% ipython --no-banner

In [1]: import numpy as np

In [2]: np.set_printoptions(suppress=True, linewidth=140)

In [3]: W0 = np.array([[-0.6, -0.1, -0.3, -1.1, -2.1, 0.2],
   ...:     [1.3, 0.4, -1.1, -1.7, 0.5, -0.4],
   ...:     [0.2, 0.9, 0.3, -1.1, 0.5, -0.1],
   ...:     [-2.2, -0.4, -1.7, -0.2, 1.3, 0.1],
   ...:     [0.8, 0.8, -0.8, 0.1, -0.8, -0.8],
   ...:     [-0.25, -2.6, 0.0, -0.27, -0.24, -1.13],
   ...:     [-0.3, -2.7, 0.0, -0.3, -0.2, -1.0],
   ...:     [-1.2, -0.9, -0.7, -1.0, -0.1, 0.4],
   ...:     [0.5, -0.4, -1.0, -0.7, 1.2, 0.6]])

In [4]: W0
Out[4]: 
array([[-0.6 , -0.1 , -0.3 , -1.1 , -2.1 ,  0.2 ],
       [ 1.3 ,  0.4 , -1.1 , -1.7 ,  0.5 , -0.4 ],
       [ 0.2 ,  0.9 ,  0.3 , -1.1 ,  0.5 , -0.1 ],
       [-2.2 , -0.4 , -1.7 , -0.2 ,  1.3 ,  0.1 ],
       [ 0.8 ,  0.8 , -0.8 ,  0.1 , -0.8 , -0.8 ],
       [-0.25, -2.6 ,  0.  , -0.27, -0.24, -1.13],
       [-0.3 , -2.7 ,  0.  , -0.3 , -0.2 , -1.  ],
       [-1.2 , -0.9 , -0.7 , -1.  , -0.1 ,  0.4 ],
       [ 0.5 , -0.4 , -1.  , -0.7 ,  1.2 ,  0.6 ]])

In [5]: proj = W0 @ np.linalg.solve(W0.T @ W0, W0.T)

In [6]: np.round(np.linalg.eigvalsh(proj), 2) + 0
Out[6]: array([0., 0., 0., 1., 1., 1., 1., 1., 1.])

In [7]: np.round(proj @ W0[:, 2], 2) + 0
Out[7]: array([-0.3, -1.1,  0.3, -1.7, -0.8,  0. ,  0. , -0.7, -1. ])

In [8]: np.allclose(proj @ proj, proj)
Out[8]: True

In [9]: other = np.c_[W0[:, :3] @ np.array([[1, 3, 0], [2, 2, 2], [0, 2, 2]]), np.array([1, 0, -5, 0, 5, -1, -2, -4, -1])]

In [10]: other.round(2)
Out[10]: 
array([[ -0.8 ,  -2.6 ,  -0.8 ,   1.  ],
       [  2.1 ,   2.5 ,  -1.4 ,   0.  ],
       [  2.  ,   3.  ,   2.4 ,  -5.  ],
       [ -3.  , -10.8 ,  -4.2 ,   0.  ],
       [  2.4 ,   2.4 ,   0.  ,   5.  ],
       [ -5.45,  -5.95,  -5.2 ,  -1.  ],
       [ -5.7 ,  -6.3 ,  -5.4 ,  -2.  ],
       [ -3.  ,  -6.8 ,  -3.2 ,  -4.  ],
       [ -0.3 ,  -1.3 ,  -2.8 ,  -1.  ]])

In [11]: np.round(np.linalg.lstsq(W0, other[:, 0])[0], 2) + 0
Out[11]: array([1., 2., 0., 0., 0., 0.])

In [12]: np.round(np.linalg.norm(np.linalg.qr(W0)[0].T @ other, axis=0) ** 2 / ((other ** 2).sum(axis=0) + 1e-12), 2)
Out[12]: array([1.  , 1.  , 1.  , 0.95])

In [13]: np.linalg.matrix_rank(np.c_[W0, other])
Out[13]: np.int64(7)

In [14]: x0 = np.array([2, 0, 3, 2, 2, 2])

In [15]: target = W0 @ x0

In [16]: np.round(np.linalg.solve(W0.T @ W0, W0.T @ target), 2) + 0
Out[16]: array([2., 0., 3., 2., 2., 2.])

In [17]: np.round(np.linalg.pinv(W0) @ W0, 2) + 0
Out[17]: 
array([[1., 0., 0., 0., 0., 0.],
       [0., 1., 0., 0., 0., 0.],
       [0., 0., 1., 0., 0., 0.],
       [0., 0., 0., 1., 0., 0.],
       [0., 0., 0., 0., 1., 0.],
       [0., 0., 0., 0., 0., 1.]])

In [18]: rng = np.random.default_rng(406)

In [19]: target = target + 0.05 * rng.normal(size=9)

In [20]: target.round(2)
Out[20]: array([-8.02, -3.95, -0.13, -7.17, -3.86, -3.7 , -3.55, -5.89,  0.17])

In [21]: c, *_ = np.linalg.lstsq(W0, target)

In [22]: np.round(np.linalg.norm(target - W0 @ c), 2)
Out[22]: np.float64(0.04)

In [23]: c.round(2)
Out[23]: array([ 2.  , -0.03,  3.03,  1.99,  1.97,  2.03])

In [24]: np.round(W0.T @ (target - W0 @ c), 2) + 0
Out[24]: array([0., 0., 0., 0., 0., 0.])

In [25]: f = np.array([-3, 2])

In [26]: np.round(np.convolve(W0[5], f), 2)
Out[26]: array([ 0.75,  7.3 , -5.2 ,  0.81,  0.18,  2.91, -2.26])

In [27]: np.round(np.polyval(f, W0[5]), 2)
Out[27]: array([2.75, 9.8 , 2.  , 2.81, 2.72, 5.39])

In [28]: other = W0 / np.sqrt((W0 ** 2).mean(axis=1, keepdims=True))

In [29]: np.linalg.matrix_rank(other) == np.linalg.matrix_rank(W0)
Out[29]: np.True_

In [30]: np.round(np.linalg.norm(other, axis=1), 2)
Out[30]: array([2.45, 2.45, 2.45, 2.45, 2.45, 2.45, 2.45, 2.45, 2.45])

In [31]: other[2].round(2)
Out[31]: array([ 0.32,  1.42,  0.47, -1.74,  0.79, -0.16])

In [32]: O, _ = np.linalg.qr(np.array([[-1.5, 1.2, 2.4, -1.3, 0.5, -1.7],
    ...:     [0.7, 1.4, 1.6, -1.9, 1.0, 1.8],
    ...:     [1.4, 0.1, -0.1, -0.9, -1.0, 1.0],
    ...:     [-0.3, -1.6, -0.2, -0.2, -1.8, 0.5],
    ...:     [-0.6, -0.7, 0.6, 0.3, 0.7, 0.1],
    ...:     [-0.2, -0.4, 0.4, 1.0, 1.5, -0.4]]))

In [33]: w = np.array([-3, -1, -1, 2, -3, -3])

In [34]: mat = O @ np.diag(w) @ O.T

In [35]: mat.round(2) + 0
Out[35]: 
array([[-2.13,  0.92,  0.3 ,  0.14, -0.22, -0.73],
       [ 0.92, -1.85,  0.44,  0.  ,  0.09, -0.09],
       [ 0.3 ,  0.44, -2.69,  0.51,  0.24, -0.04],
       [ 0.14,  0.  ,  0.51, -0.56,  0.14, -1.56],
       [-0.22,  0.09,  0.24,  0.14, -2.28,  1.23],
       [-0.73, -0.09, -0.04, -1.56,  1.23,  0.51]])

In [36]: t3 = np.stack([mat, 5 * mat, mat[::-1]])

In [37]: t3.shape
Out[37]: (3, 6, 6)

In [38]: np.round(np.einsum("bij,cij->bc", t3, t3), 2)
Out[38]: 
array([[ 33.  , 165.  ,  -3.03],
       [165.  , 825.  , -15.17],
       [ -3.03, -15.17,  33.  ]])

In [39]: np.linalg.matrix_rank(t3.reshape(3, -1))
Out[39]: np.int64(2)

In [40]: np.linalg.matrix_rank(t3)
Out[40]: array([6, 6, 6])

In [41]: w, evecs = np.linalg.eigh(mat)

In [42]: x0 = np.array([3, 0, 2, 0, -2, 0])

In [43]: np.round(evecs * np.maximum(w, 0) @ evecs.T, 2)
Out[43]: 
array([[ 0.07,  0.03,  0.03,  0.19, -0.08, -0.31],
       [ 0.03,  0.01,  0.01,  0.07, -0.03, -0.11],
       [ 0.03,  0.01,  0.01,  0.07, -0.03, -0.11],
       [ 0.19,  0.07,  0.07,  0.51, -0.22, -0.81],
       [-0.08, -0.03, -0.03, -0.22,  0.1 ,  0.36],
       [-0.31, -0.11, -0.11, -0.81,  0.36,  1.3 ]])

In [44]: np.round(evecs * np.abs(w) @ evecs.T, 2)
Out[44]: 
array([[ 2.28, -0.86, -0.25,  0.24,  0.05,  0.11],
       [-0.86,  1.87, -0.42,  0.13, -0.15, -0.12],
       [-0.25, -0.42,  2.71, -0.37, -0.3 , -0.18],
       [ 0.24,  0.13, -0.37,  1.57, -0.59, -0.07],
       [ 0.05, -0.15, -0.3 , -0.59,  2.47, -0.52],
       [ 0.11, -0.12, -0.18, -0.07, -0.52,  2.1 ]])

In [45]: np.round(x0 @ mat @ x0 / (x0 @ x0), 2), round(float(w[0]), 2), np.round(w[-1], 2)
Out[45]: (np.float64(-2.04), -3.0, np.float64(2.0))

In [46]: np.round(np.linalg.eigvalsh(mat[1:, 1:]), 2)
Out[46]: array([-3.  , -3.  , -1.72, -1.  ,  1.85])

In [47]: (np.sign(evecs[:, -1].round(6)) == np.sign(evecs[0, -1].round(6))).astype(int)
Out[47]: array([1, 1, 1, 1, 0, 0])

In [48]: round(np.linalg.eigvalsh(mat).min(), 2)
Out[48]: np.float64(-3.0)

In [49]: [round(float(np.linalg.det(mat[:i, :i])), 2) + 0 for i in range(1, 7)]
Out[49]: [-2.13, 3.12, -7.55, 3.19, -6.9, -54.0]

In [50]: f = np.array([2, -3])

In [51]: np.round(np.convolve(mat[5], f), 2)
Out[51]: array([-1.46,  2.  ,  0.19, -3.  ,  7.14, -2.68, -1.53])

In [52]: np.round(np.cross(mat[5, :3], mat[1, :3]), 2)
Out[52]: array([-0.11,  0.28,  1.43])

In [53]: np.round(np.correlate(mat[5], mat[1], "full"), 2) + 0
Out[53]: array([ 0.07, -0.06,  0.  , -0.18,  1.05, -0.44, -0.64,  3.39, -3.49,  0.19,  0.47])

In [54]: w, evecs = np.linalg.eigh(mat)

In [55]: round(float(w.sum()), 2), round(float(np.trace(mat)), 2)
Out[55]: (-9.0, -9.0)

In [56]: np.round(evecs.T @ mat @ evecs, 2) + 0
Out[56]: 
array([[-3.,  0.,  0.,  0.,  0.,  0.],
       [ 0., -3.,  0.,  0.,  0.,  0.],
       [ 0.,  0., -3.,  0.,  0.,  0.],
       [ 0.,  0.,  0., -1.,  0.,  0.],
       [ 0.,  0.,  0.,  0., -1.,  0.],
       [ 0.,  0.,  0.,  0.,  0.,  2.]])

In [57]: other = np.array([[3, 0, 3, 0, 3, 3, 2, 3, 2], [0, 0, 1, 2, 1, 3, 0, 2, 2]])

In [58]: J = np.block([[np.zeros((2, 2)), other], [other.T, np.zeros((9, 9))]])

In [59]: J
Out[59]: 
array([[0., 0., 3., 0., 3., 0., 3., 3., 2., 3., 2.],
       [0., 0., 0., 0., 1., 2., 1., 3., 0., 2., 2.],
       [3., 0., 0., 0., 0., 0., 0., 0., 0., 0., 0.],
       [0., 0., 0., 0., 0., 0., 0., 0., 0., 0., 0.],
       [3., 1., 0., 0., 0., 0., 0., 0., 0., 0., 0.],
       [0., 2., 0., 0., 0., 0., 0., 0., 0., 0., 0.],
       [3., 1., 0., 0., 0., 0., 0., 0., 0., 0., 0.],
       [3., 3., 0., 0., 0., 0., 0., 0., 0., 0., 0.],
       [2., 0., 0., 0., 0., 0., 0., 0., 0., 0., 0.],
       [3., 2., 0., 0., 0., 0., 0., 0., 0., 0., 0.],
       [2., 2., 0., 0., 0., 0., 0., 0., 0., 0., 0.]])

In [60]: # rows 4 and 6 are equal

In [61]: r = np.linalg.matrix_rank(J)

In [62]: r
Out[62]: np.int64(4)

In [63]: N = np.linalg.svd(J)[2][r:].T

In [64]: [int(np.linalg.matrix_rank(J[:i])) for i in range(1, len(J) + 1)]
Out[64]: [1, 2, 3, 3, 4, 4, 4, 4, 4, 4, 4]

In [65]: np.linalg.matrix_rank(J.T @ J), np.linalg.matrix_rank(J @ J.T)
Out[65]: (np.int64(4), np.int64(4))

In [66]: np.allclose(J @ N, 0)
Out[66]: True

In [67]: J - J[0]
Out[67]: 
array([[ 0.,  0.,  0.,  0.,  0.,  0.,  0.,  0.,  0.,  0.,  0.],
       [ 0.,  0., -3.,  0., -2.,  2., -2.,  0., -2., -1.,  0.],
       [ 3.,  0., -3.,  0., -3.,  0., -3., -3., -2., -3., -2.],
       [ 0.,  0., -3.,  0., -3.,  0., -3., -3., -2., -3., -2.],
       [ 3.,  1., -3.,  0., -3.,  0., -3., -3., -2., -3., -2.],
       [ 0.,  2., -3.,  0., -3.,  0., -3., -3., -2., -3., -2.],
       [ 3.,  1., -3.,  0., -3.,  0., -3., -3., -2., -3., -2.],
       [ 3.,  3., -3.,  0., -3.,  0., -3., -3., -2., -3., -2.],
       [ 2.,  0., -3.,  0., -3.,  0., -3., -3., -2., -3., -2.],
       [ 3.,  2., -3.,  0., -3.,  0., -3., -3., -2., -3., -2.],
       [ 2.,  2., -3.,  0., -3.,  0., -3., -3., -2., -3., -2.]])

In [68]: J.sum(axis=1)
Out[68]: array([19., 11.,  3.,  0.,  4.,  2.,  4.,  6.,  2.,  5.,  4.])

In [69]: J.shape
Out[69]: (11, 11)

In [70]: np.round(J.mean(axis=0), 2)
Out[70]: array([1.73, 1.  , 0.27, 0.  , 0.36, 0.18, 0.36, 0.55, 0.18, 0.45, 0.36])

In [71]: np.count_nonzero(J)
Out[71]: np.int64(26)

In [72]: round(np.linalg.norm(J), 2)
Out[72]: np.float64(12.33)

In [73]: X = np.load("x.npy")

In [74]: X
Out[74]: 
array([[-3.,  2.,  0.,  2.,  3.,  0.,  0.,  0.],
       [ 3., -3., -3., -3.,  0.,  0.,  0.,  0.],
       [-1.,  0.,  2., -2., -1.,  0.,  0.,  0.],
       [ 3.,  3., -3., -3.,  0.,  0.,  0.,  0.],
       [-1., -2., -2.,  3., -2.,  0.,  0.,  0.],
       [ 0.,  0.,  0.,  0.,  0., -2.,  2.,  1.],
       [ 0.,  0.,  0.,  0.,  0., -2.,  2., -1.],
       [ 0.,  0.,  0.,  0.,  0.,  2.,  2., -2.]])

In [75]: # splits into 2 blocks

In [76]: X @ X
Out[76]: 
array([[ 18., -12., -18.,  -9., -15.,   0.,   0.,   0.],
       [-24.,   6.,  12.,  30.,  12.,   0.,   0.,   0.],
       [ -4.,  -6.,  12.,  -3.,  -3.,   0.,   0.,   0.],
       [ -6., -12.,  -6.,  12.,  12.,   0.,   0.,   0.],
       [ 10.,  17.,  -3.,  -7.,   3.,   0.,   0.,   0.],
       [  0.,   0.,   0.,   0.,   0.,   2.,   2.,  -6.],
       [  0.,   0.,   0.,   0.,   0.,  -2.,  -2.,  -2.],
       [  0.,   0.,   0.,   0.,   0., -12.,   4.,   4.]])
